% ipython --no-banner

In [1]: import numpy as np

In [2]: np.set_printoptions(precision=2, suppress=True, linewidth=140, sign=" ")

In [3]: rnd = lambda a: np.round(a, 2) + 0

In [4]: X = np.load("layer19.npy")

In [5]: X
Out[5]: 
array([[  2,   3,   4,   5],
       [  6,   7,   8,   9],
       [ 10,  11,  12,  13],
       [ 14,  15,  16,  17],
       [ 18,  19,  20,  21]])

In [6]: out = np.array([[3, 3], [3, 2]])

In [7]: Z = np.kron(out, X)

In [8]: Z
Out[8]: 
array([[  6,   9,  12,  15,   6,   9,  12,  15],
       [ 18,  21,  24,  27,  18,  21,  24,  27],
       [ 30,  33,  36,  39,  30,  33,  36,  39],
       [ 42,  45,  48,  51,  42,  45,  48,  51],
       [ 54,  57,  60,  63,  54,  57,  60,  63],
       [  6,   9,  12,  15,   4,   6,   8,  10],
       [ 18,  21,  24,  27,  12,  14,  16,  18],
       [ 30,  33,  36,  39,  20,  22,  24,  26],
       [ 42,  45,  48,  51,  28,  30,  32,  34],
       [ 54,  57,  60,  63,  36,  38,  40,  42]])

In [9]: Z = np.array([[8, 4, 4], [8, 8, 1], [6, 3, 2]])

In [10]: rng = np.random.default_rng(75)

In [11]: E = (rng.random((11, 3)) < 0.25) @ Z

In [12]: E
Out[12]: 
array([[ 16,  12,   5],
       [  0,   0,   0],
       [  0,   0,   0],
       [  8,   4,   4],
       [ 16,  12,   5],
       [  0,   0,   0],
       [  0,   0,   0],
       [  8,   8,   1],
       [  8,   8,   1],
       [  6,   3,   2],
       [ 14,  11,   3]])

In [13]: d = np.linalg.norm(E[:, None] - E[None], axis=-1)

In [14]: (d + 1e9 * np.eye(11)).round(6).argmin(axis=1)
Out[14]: array([ 4,  2,  1,  9,  0,  1,  1,  8,  7,  3,  0])

In [15]: rnd(d[:5, :5])
Out[15]: 
array([[  0.  ,  20.62,  20.62,  11.36,   0.  ],
       [ 20.62,   0.  ,   0.  ,   9.8 ,  20.62],
       [ 20.62,   0.  ,   0.  ,   9.8 ,  20.62],
       [ 11.36,   9.8 ,   9.8 ,   0.  ,  11.36],
       [  0.  ,  20.62,  20.62,  11.36,   0.  ]])

In [16]: d[10].round(6).argsort(kind="stable")[:4]
Out[16]: array([ 10,   0,   4,   7])

In [17]: rnd(np.linalg.norm(E, axis=1))
Out[17]: array([ 20.62,   0.  ,   0.  ,   9.8 ,  20.62,   0.  ,   0.  ,  11.36,  11.36,   7.  ,  18.06])

In [18]: np.linalg.matrix_rank(d ** 2)
Out[18]: np.int64(5)

In [19]: print(np.flatnonzero(d[10] < d.mean() / 2))
[  0   4  10]

In [20]: rnd(np.linalg.norm(E - E.mean(axis=0), axis=1))
Out[20]: array([ 11.72,   8.9 ,   8.9 ,   2.68,  11.72,   8.9 ,   8.9 ,   3.07,   3.07,   2.45,   9.18])
